$ python3 -q
>>> import numpy as np
>>> np.set_printoptions(precision=1, suppress=True, linewidth=160)
>>> K = np.load("layer6.npy")
>>> print(K)
[[-0.5 -0.2  0.6]
 [-0.6  0.3 -0.7]
 [ 0.1 -0.1  0.4]
 [-0.8  0.1  0. ]
 [-0.5 -0.1  0.6]
 [ 0.5 -0.3  0.7]
 [-0.2 -0.3  0.8]
 [-0.4 -0.1  0.6]
 [-0.2  0.5 -0.9]
 [ 0.  -0.2  0.7]
 [-0.3 -0.1  0.5]
 [ 0.2  0.  -0.2]
 [-0.4 -0.1  0.5]
 [ 0.  -0.2  0.7]
 [ 0.1 -0.6  1. ]
 [-0.3  0.6 -1. ]
 [ 0.1 -0.6  1. ]
 [ 0.4 -0.9  1. ]
 [-0.4  0.1 -0.1]
 [-0.2 -0.1  0.5]
 [-0.7  0.   0.4]
 [ 0.5 -0.6  1. ]
 [-0.2  0.8 -1. ]
 [-0.6  0.1  0. ]]
>>> C2 = np.cov(K, rowvar=False)
>>> round(float(np.corrcoef(K[:, 1], K[:, 0])[0, 1]), 1)
-0.5
>>> K.std(axis=0)
array([0.4, 0.4, 0.6])
>>> C2
array([[ 0.1, -0.1,  0.1],
       [-0.1,  0.2, -0.2],
       [ 0.1, -0.2,  0.4]])
>>> K.mean(axis=0)
array([-0.2, -0.1,  0.3])
>>> print(np.count_nonzero(K))
66
>>> B = np.c_[K[:, :2] @ np.array([[7, 6], [8, 1]]), np.array([3, 0, 0, -1, 1, 5, -2, -3, 4, -1, -5, 4, -4, 5, -5, 0, 2, -3, -4, -3, 0, 3, -2, -5])]
>>> print(B.round(1) + 0)
[[-5.1 -3.2  3. ]
 [-1.8 -3.3  0. ]
 [-0.1  0.5  0. ]
 [-4.8 -4.7 -1. ]
 [-4.3 -3.1  1. ]
 [ 1.1  2.7  5. ]
 [-3.8 -1.5 -2. ]
 [-3.6 -2.5 -3. ]
 [ 2.6 -0.7  4. ]
 [-1.6 -0.2 -1. ]
 [-2.9 -1.9 -5. ]
 [ 1.4  1.2  4. ]
 [-3.6 -2.5 -4. ]
 [-1.6 -0.2  5. ]
 [-4.1  0.  -5. ]
 [ 2.7 -1.2  0. ]
 [-4.1  0.   2. ]
 [-4.4  1.5 -3. ]
 [-2.  -2.3 -4. ]
 [-2.2 -1.3 -3. ]
 [-4.9 -4.2  0. ]
 [-1.3  2.4  3. ]
 [ 5.  -0.4 -2. ]
 [-3.4 -3.5 -5. ]]
>>> np.linalg.matrix_rank(np.c_[K, B])
np.int64(4)
>>> feats = np.load("case18.npy")
>>> feats
array([[-6, -6,  6,  6],
       [ 2,  0, -2,  0],
       [ 3,  3,  3,  3],
       [-1,  0, -1,  0]])
>>> np.linalg.norm(feats, axis=1)
array([12. ,  2.8,  6. ,  1.4])
>>> np.round(np.linalg.norm(feats[3] - feats[0]), 1)
np.float64(12.1)
>>> feats[3] @ feats[0]
np.int64(0)
>>> np.linalg.norm(feats, axis=1).argmax()
np.int64(0)
>>> print(np.linalg.norm(feats, axis=0))
[7.1 6.7 7.1 6.7]
>>> round(float(np.linalg.norm(feats, "nuc")), 1)
21.2
>>> J = np.array([[0, 2, 0, 0, 0, 0],
...     [5, 3, 0, 0, 0, 0],
...     [0, 4, 0, 0, 0, 0],
...     [0, 0, 0, 2, 0, 0],
...     [0, 0, 5, 3, 0, 0],
...     [0, 0, 0, 4, 0, 0],
...     [0, 0, 0, 0, 0, 2],
...     [0, 0, 0, 0, 5, 3],
...     [0, 0, 0, 0, 0, 4]])
>>> u = np.array([2, 2, 1])
>>> np.array([np.convolve(row, u, "same") for row in J])
array([[ 4,  4,  2,  0,  0,  0],
       [16, 11,  3,  0,  0,  0],
       [ 8,  8,  4,  0,  0,  0],
       [ 0,  0,  4,  4,  2,  0],
       [ 0, 10, 16, 11,  3,  0],
       [ 0,  0,  8,  8,  4,  0],
       [ 0,  0,  0,  0,  4,  4],
       [ 0,  0,  0, 10, 16, 11],
       [ 0,  0,  0,  0,  8,  8]])
>>> print(np.convolve(J[4], u))
[ 0  0 10 16 11  3  0  0]
>>> print(np.correlate(J[4], J[6], "full"))
[ 0  0 10  6  0  0  0  0  0  0  0]
>>> x = np.array([-2, 0, 5, 0, 0, -4])
>>> print(np.linalg.norm(J @ x) <= np.linalg.norm(J, 2) * np.linalg.norm(x) + 1e-9)
True
>>> J * x
array([[  0,   0,   0,   0,   0,   0],
       [-10,   0,   0,   0,   0,   0],
       [  0,   0,   0,   0,   0,   0],
       [  0,   0,   0,   0,   0,   0],
       [  0,   0,  25,   0,   0,   0],
       [  0,   0,   0,   0,   0,   0],
       [  0,   0,   0,   0,   0,  -8],
       [  0,   0,   0,   0,   0, -12],
       [  0,   0,   0,   0,   0, -16]])
>>> J @ np.eye(6)[5]
array([0., 0., 0., 0., 0., 0., 2., 3., 4.])
>>> J @ x
array([  0, -10,   0,   0,  25,   0,  -8, -12, -16])
>>> x = np.array([3, 2, 3, 2, 1, 3])
>>> rhs = J @ x
>>> print(np.linalg.lstsq(J, rhs)[0])
[3. 2. 3. 2. 1. 3.]
>>> print(rhs)
[ 4 21  8  4 21  8  6 14 12]
>>> rng = np.random.default_rng(7797)
>>> rhs = rhs + 0.3 * rng.normal(size=9)
>>> rhs
array([ 3.6, 21.2,  8.2,  4.3, 21.9,  8.2,  5.9, 13.7, 11.9])
>>> c, *_ = np.linalg.lstsq(J, rhs)
>>> c
array([3.1, 2. , 3.1, 2.1, 1. , 3. ])
>>> np.round(np.linalg.norm(rhs - J @ c), 1)
np.float64(0.5)
>>> q, R = np.linalg.qr(J)
>>> np.abs(np.diag(R))
array([5. , 4.5, 5. , 4.5, 5. , 4.5])
>>> q @ R
array([[0., 2., 0., 0., 0., 0.],
       [5., 3., 0., 0., 0., 0.],
       [0., 4., 0., 0., 0., 0.],
       [0., 0., 0., 2., 0., 0.],
       [0., 0., 5., 3., 0., 0.],
       [0., 0., 0., 4., 0., 0.],
       [0., 0., 0., 0., 0., 2.],
       [0., 0., 0., 0., 5., 3.],
       [0., 0., 0., 0., 0., 4.]])
>>> q.T @ q
array([[1., 0., 0., 0., 0., 0.],
       [0., 1., 0., 0., 0., 0.],
       [0., 0., 1., 0., 0., 0.],
       [0., 0., 0., 1., 0., 0.],
       [0., 0., 0., 0., 1., 0.],
       [0., 0., 0., 0., 0., 1.]])
>>> B = np.c_[J[:, :2] @ np.array([[-2, -3], [-3, -1]]), np.array([2, 2, -1, 1, 0, 0, 1, 3, -1])]
>>> print(B)
[[ -6  -2   2]
 [-19 -18   2]
 [-12  -4  -1]
 [  0   0   1]
 [  0   0   0]
 [  0   0   0]
 [  0   0   1]
 [  0   0   3]
 [  0   0  -1]]
>>> print(np.round(np.linalg.norm(B - J @ np.linalg.lstsq(J, B)[0], axis=0), 1) + 0)
[0.  0.  2.8]
>>> np.linalg.matrix_rank(B)
np.int64(3)
>>> np.linalg.matrix_rank(np.c_[J, B])
np.int64(7)
>>> X = np.array([[4, -6, 0], [-6, 9, 0], [0, 0, 0]])
>>> # symmetric
>>> z = rng.permutation(3)
>>> print(z)
[2 1 0]
>>> B = X[z][:, z]
>>> np.diag(B)
array([0, 9, 4])
>>> B
array([[ 0,  0,  0],
       [ 0,  9, -6],
       [ 0, -6,  4]])
>>> np.sort(np.abs(np.linalg.eigvals(B)))
array([ 0.,  0., 13.])
>>> round(float(np.linalg.det(B)), 1), np.round(np.linalg.det(X[z]), 1)
(0.0, np.float64(0.0))
>>> ev, vecs = np.linalg.eigh(B)
>>> x = np.array([2, 3, 0])
>>> vecs * np.abs(ev) @ vecs.T
array([[ 0.,  0.,  0.],
       [ 0.,  9., -6.],
       [ 0., -6.,  4.]])
>>> np.round(x @ B @ x / (x @ x), 1), ev[0], ev[-1]
(np.float64(6.2), np.float64(0.0), np.float64(13.0))
>>> print(np.abs(B).sum(axis=1).max(), np.abs(ev).max())
15 13.0
>>> (np.sign(vecs[:, -1].round(6)) == np.sign(vecs[0, -1].round(6))).astype(int)
array([1, 0, 0])
